>>> import numpy as np
>>> np.set_printoptions(precision=4, suppress=True, linewidth=160)
>>> mat = np.array([[2, 1, -1, 6, 2, 0, 1, 1],
...     [1, 13, -8, 3, 1, -15, 8, -2],
...     [-1, -8, 5, -3, -1, 9, -5, 1],
...     [6, 3, -3, 18, 6, 0, 3, 3],
...     [2, 1, -1, 6, 2, 0, 1, 1],
...     [0, -15, 9, 0, 0, 18, -9, 3],
...     [1, 8, -5, 3, 1, -9, 5, -1],
...     [1, -2, 1, 3, 1, 3, -1, 1]])
>>> # column 4 repeats column 0
>>> rk = np.linalg.matrix_rank(mat)
>>> rk
np.int64(2)
>>> null = np.linalg.svd(mat)[2][rk:].T
>>> np.allclose(mat @ null, 0)
True
>>> [int(np.linalg.matrix_rank(mat[:, :j + 1])) for j in range(8)]
[1, 2, 2, 2, 2, 2, 2, 2]
>>> null.shape
(8, 6)
>>> np.linalg.matrix_rank(mat.T @ mat), np.linalg.matrix_rank(mat @ mat.T)
(np.int64(2), np.int64(2))
>>> arr = np.loadtxt("mat.csv", delimiter=",")
>>> arr
array([[ 0.576 , -0.0235, -0.3479, -0.2981,  0.0887,  0.3828,  0.5456, -0.0752],
       [ 0.4377,  0.2233,  0.5043,  0.3973,  0.3456, -0.1467,  0.1897,  0.4116],
       [ 0.1613,  0.0738,  0.4335, -0.1054,  0.3078,  0.4603, -0.3974, -0.5523],
       [ 0.3456, -0.818 ,  0.1901,  0.1475, -0.2093, -0.2569, -0.0127, -0.2089],
       [ 0.0922, -0.0841, -0.5921,  0.6402,  0.3606,  0.1083, -0.2746, -0.0825],
       [-0.2765,  0.172 ,  0.1093,  0.3784, -0.0238, -0.1411,  0.5953, -0.6033],
       [-0.4608, -0.4636,  0.0841, -0.1694,  0.6479,  0.1294,  0.257 ,  0.1858],
       [ 0.1843,  0.1533, -0.1759, -0.3724,  0.4287, -0.7111, -0.1112, -0.2665]])
>>> u = np.array([9, 8, 0, 2, 0, 0, 0, 2])
>>> Y = arr + np.outer(u, np.eye(8)[3])
>>> np.linalg.matrix_rank(Y - arr)
np.int64(1)
>>> Y
array([[ 0.576 , -0.0235, -0.3479,  8.7019,  0.0887,  0.3828,  0.5456, -0.0752],
       [ 0.4377,  0.2233,  0.5043,  8.3973,  0.3456, -0.1467,  0.1897,  0.4116],
       [ 0.1613,  0.0738,  0.4335, -0.1054,  0.3078,  0.4603, -0.3974, -0.5523],
       [ 0.3456, -0.818 ,  0.1901,  2.1475, -0.2093, -0.2569, -0.0127, -0.2089],
       [ 0.0922, -0.0841, -0.5921,  0.6402,  0.3606,  0.1083, -0.2746, -0.0825],
       [-0.2765,  0.172 ,  0.1093,  0.3784, -0.0238, -0.1411,  0.5953, -0.6033],
       [-0.4608, -0.4636,  0.0841, -0.1694,  0.6479,  0.1294,  0.257 ,  0.1858],
       [ 0.1843,  0.1533, -0.1759,  1.6276,  0.4287, -0.7111, -0.1112, -0.2665]])
>>> vec = np.array([1, -5, 0, 3, 1, 5, -3, 5])
>>> h = np.maximum(Y @ vec, 0)
>>> np.maximum(Y @ vec, 0) - np.maximum(-Y @ vec, 0)
array([26.7884, 25.6137,  0.516 ,  8.3778,  3.7467, -5.5329,  2.8012,  0.1747])
>>> np.maximum(Y @ (3 * vec), 0)
array([80.3652, 76.8412,  1.5479, 25.1334, 11.24  ,  0.    ,  8.4036,  0.5241])
>>> np.flatnonzero(h > 1e-9)
array([0, 1, 2, 3, 4, 6, 7])
>>> h
array([26.7884, 25.6137,  0.516 ,  8.3778,  3.7467,  0.    ,  2.8012,  0.1747])
>>> vec = np.array([4, 9, -2, -6, 5, 1, -4, -2])
>>> arr.T @ (arr @ vec)
array([ 4.,  9., -2., -6.,  5.,  1., -4., -2.])
>>> round(np.linalg.norm(vec), 4), np.round(np.linalg.norm(arr @ vec), 4)
(np.float64(13.5277), np.float64(13.5277))
>>> np.round(np.linalg.det(arr), 4)
np.float64(-1.0)
>>> X = np.array([[0, 0, 0, 0, 0, 0, 0, -1],
...     [0, 0, 0, 0, 0, 0, 0, 0],
...     [-2, 0, 0, 0, 0, 0, 0, 0],
...     [0, 0, 1, -2, 0, 0, 0, 0],
...     [0, -1, -2, 0, -1, 0, 0, -2]])
>>> # column 4 repeats column 1
>>> rk = np.linalg.matrix_rank(X)
>>> rk
np.int64(4)
>>> null = np.linalg.svd(X)[2][rk:].T
>>> null @ null.T
array([[ 0.    ,  0.    ,  0.    ,  0.    ,  0.    ,  0.    ,  0.    ,  0.    ],
       [ 0.    ,  0.8077, -0.3077, -0.1538, -0.1923,  0.    ,  0.    ,  0.    ],
       [ 0.    , -0.3077,  0.3077,  0.1538, -0.3077,  0.    ,  0.    ,  0.    ],
       [ 0.    , -0.1538,  0.1538,  0.0769, -0.1538,  0.    ,  0.    ,  0.    ],
       [ 0.    , -0.1923, -0.3077, -0.1538,  0.8077,  0.    ,  0.    ,  0.    ],
       [ 0.    ,  0.    ,  0.    ,  0.    ,  0.    ,  1.    ,  0.    ,  0.    ],
       [ 0.    ,  0.    ,  0.    ,  0.    ,  0.    ,  0.    ,  1.    ,  0.    ],
       [ 0.    ,  0.    ,  0.    ,  0.    ,  0.    ,  0.    ,  0.    ,  0.    ]])
>>> np.allclose(X @ null, 0)
True
>>> [int(np.linalg.matrix_rank(X[:, :j + 1])) for j in range(8)]
[1, 2, 3, 3, 3, 3, 3, 4]
>>> [int(np.linalg.matrix_rank(X[:i])) for i in range(1, len(X) + 1)]
[1, 1, 2, 3, 4]
>>> np.linalg.matrix_rank(X.T @ X), np.linalg.matrix_rank(X @ X.T)
(np.int64(4), np.int64(4))
>>> [int(np.linalg.matrix_rank(np.delete(X, i, axis=0))) for i in range(5)]
[3, 4, 3, 3, 3]
>>> M = np.loadtxt("sample6.csv", delimiter=",")
>>> M
array([[ 0.5209, -1.0097,  0.1535,  0.1873, -2.5227, -0.6868, -0.9027],
       [-0.9073,  1.1895,  1.6302, -0.184 , -1.678 ,  0.6745, -0.8943],
       [-0.9161,  1.5493,  0.485 , -0.2728,  2.0206,  1.0003,  0.6062],
       [-1.1813,  1.6836,  1.6729, -0.2732, -0.746 ,  1.0019, -0.5799],
       [ 0.0119, -0.2666,  0.815 ,  0.0652, -2.6545, -0.2389, -1.0756],
       [ 0.762 , -0.9462, -1.5449,  0.1413,  1.972 , -0.5181,  0.9797],
       [ 0.289 , -0.1922, -1.1415,  0.0119,  2.5255, -0.0438,  1.0937],
       [-1.2605,  1.9269,  1.3498, -0.3242,  0.5964,  1.1886, -0.0531],
       [ 0.4761, -0.485 , -1.3193,  0.0617,  2.3649, -0.2264,  1.0723],
       [ 0.3797, -0.3333, -1.2302,  0.0359,  2.456 , -0.1315,  1.0867],
       [ 1.2701, -1.92  , -1.4321,  0.3212, -0.3706, -1.1779,  0.1471],
       [ 0.3148, -0.7141,  0.4388,  0.1392, -2.632 , -0.5103, -0.9955],
       [ 0.2487, -0.13  , -1.1006,  0.0014,  2.5517, -0.0052,  1.0949],
       [ 1.2249, -1.7745, -1.6389,  0.2905,  0.4672, -1.0652,  0.4769],
       [ 1.1275, -1.5798, -1.6873,  0.254 ,  1.0019, -0.9313,  0.6713],
       [-0.4996,  0.9795, -0.1842, -0.1824,  2.5379,  0.6689,  0.9139],
       [ 0.8639, -1.1159, -1.6074,  0.171 ,  1.7747, -0.627 ,  0.9234],
       [ 1.1363, -1.8193, -0.9428,  0.3128, -1.4148, -1.1469, -0.3084],
       [ 1.2068, -1.7356, -1.6567,  0.283 ,  0.595 , -1.0378,  0.5246],
       [-0.7688,  1.3536,  0.2293, -0.2423,  2.2647,  0.8884,  0.7398],
       [ 1.222 , -1.9052, -1.1848,  0.3236, -0.9743, -1.1864, -0.1094],
       [ 0.6297, -0.7304, -1.4485,  0.1039,  2.1793, -0.3809,  1.0329],
       [-0.9429,  1.2503,  1.6467, -0.1947, -1.5922,  0.714 , -0.8678],
       [-0.1767,  0.0194,  1.0252,  0.0173, -2.5915, -0.0633, -1.0942],
       [ 1.2692, -1.8932, -1.5162,  0.3146, -0.0982, -1.1537,  0.2576],
       [ 1.2668, -1.925 , -1.395 ,  0.3229, -0.4763, -1.184 ,  0.1034],
       [-0.3741,  0.3246,  1.2249, -0.0344, -2.4607,  0.1261, -1.0873],
       [-0.7519,  1.3306,  0.2015, -0.2387,  2.2877,  0.8751,  0.7531],
       [-0.9704,  1.2979,  1.658 , -0.2032, -1.5211,  0.7449, -0.8454],
       [ 1.0668, -1.7386, -0.7832,  0.3013, -1.6542, -1.1048, -0.422 ],
       [-1.2175,  1.7582,  1.6471, -0.2874, -0.5226,  1.0537, -0.4976],
       [ 0.8294, -1.435 , -0.3312,  0.2551, -2.1746, -0.9353, -0.689 ],
       [-1.1496,  1.6215,  1.6838, -0.2617, -0.905 ,  0.9595, -0.6371],
       [-1.1573,  1.8423,  0.9957, -0.3159,  1.3273,  1.1583,  0.268 ],
       [-1.1315,  1.5872,  1.6868, -0.2554, -0.9851,  0.9363, -0.6654],
       [-1.2713,  1.9088,  1.4772, -0.3183,  0.2312,  1.167 , -0.204 ]])
>>> d = np.linalg.norm(M[:, None] - M[None], axis=-1)
>>> np.flatnonzero(d[7] < d.mean() / 2)
array([ 2,  3,  7, 30, 32, 33, 34, 35])
>>> np.linalg.matrix_rank(d ** 2)
np.int64(3)
